$ ipython --no-banner

In [1]: import numpy as np

In [2]: np.set_printoptions(precision=2, suppress=True, linewidth=160)

In [3]: def rnd(a):
   ...:     return np.round(a, 2) + 0
   ...: 

In [4]: E = np.loadtxt("out3.csv", delimiter=",")

In [5]: rnd(E)
Out[5]: 
array([[ 0.15, -0.3 , -0.19],
       [-0.3 ,  0.61,  0.38],
       [-0.19,  0.38,  0.24]])

In [6]: x = np.array([1, -1, -1])

In [7]: print(rnd((x - E @ x) @ (E @ x)))
0.0

In [8]: rnd(E @ x)
Out[8]: array([ 0.65, -1.3 , -0.81])

In [9]: print(rnd(np.eye(3) - E))
[[ 0.85  0.3   0.19]
 [ 0.3   0.39 -0.38]
 [ 0.19 -0.38  0.76]]

In [10]: r = np.linalg.matrix_rank(E)

In [11]: r
Out[11]: np.int64(1)

In [12]: null = np.linalg.svd(E)[2][r:].T

In [13]: rnd(E @ null)
Out[13]: 
array([[0., 0.],
       [0., 0.],
       [0., 0.]])

In [14]: [int(np.linalg.matrix_rank(E[:i])) for i in range(1, len(E) + 1)]
Out[14]: [1, 1, 1]

In [15]: null.shape
Out[15]: (3, 2)

In [16]: [int(np.linalg.matrix_rank(E[:, :j + 1])) for j in range(3)]
Out[16]: [1, 1, 1]

In [17]: rnd(null @ null.T)
Out[17]: 
array([[ 0.85,  0.3 ,  0.19],
       [ 0.3 ,  0.39, -0.38],
       [ 0.19, -0.38,  0.76]])

In [18]: Uu, sig, Vt = np.linalg.svd(E)

In [19]: rnd(sig)
Out[19]: array([1., 0., 0.])

In [20]: out = Uu[:, :1] @ np.diag(sig[:1]) @ Vt[:1]

In [21]: print(rnd(np.abs(E - out).max()))
0.0

In [22]: w, vecs = np.linalg.eigh(E)

In [23]: x = np.array([0, 0, 2])

In [24]: rnd(np.linalg.eigvalsh(E[1:, 1:]))
Out[24]: array([0.  , 0.85])

In [25]: rnd(x @ E @ x / (x @ x)), rnd(w[0]), rnd(w[-1])
Out[25]: (np.float64(0.24), np.float64(0.0), np.float64(1.0))

In [26]: print(rnd(np.abs(E).sum(axis=1).max()), rnd(np.abs(w).max()))
1.3 1.0

In [27]: rnd(vecs * np.abs(w) @ vecs.T)
Out[27]: 
array([[ 0.15, -0.3 , -0.19],
       [-0.3 ,  0.61,  0.38],
       [-0.19,  0.38,  0.24]])

In [28]: Uu, sig, Vt = np.linalg.svd(E)

In [29]: vecs = Vt[:(sig > 1e-8).sum()]

In [30]: rng = np.random.default_rng(85852)

In [31]: x = E[0] + 3 * E[2] + rng.integers(2) * np.eye(3)[0]

In [32]: rnd(x)
Out[32]: array([0.58, 0.84, 0.52])

In [33]: np.linalg.matrix_rank(np.vstack([E, x]))
Out[33]: np.int64(2)

In [34]: rnd(vecs.T @ vecs)
Out[34]: 
array([[ 0.15, -0.3 , -0.19],
       [-0.3 ,  0.61,  0.38],
       [-0.19,  0.38,  0.24]])

In [35]: F = np.array([[2, 0, 0, -3, -2],
    ...:     [3, 3, -3, 2, -2],
    ...:     [-2, -3, 3, 0, -1],
    ...:     [-3, 1, 0, -2, -2],
    ...:     [1, 1, 0, 0, -2]])

In [36]: print(F)
[[ 2  0  0 -3 -2]
 [ 3  3 -3  2 -2]
 [-2 -3  3  0 -1]
 [-3  1  0 -2 -2]
 [ 1  1  0  0 -2]]

In [37]: np.allclose(F @ F.T, F.T @ F)
Out[37]: False

In [38]: np.trace(F)
Out[38]: np.int64(4)

In [39]: F @ F
Out[39]: 
array([[ 11,  -5,   0,   0,   6],
       [ 13,  18, -18,  -7,  -9],
       [-20, -19,  18,   0,   9],
       [  1,  -1,  -3,  15,  12],
       [  3,   1,  -3,  -1,   0]])
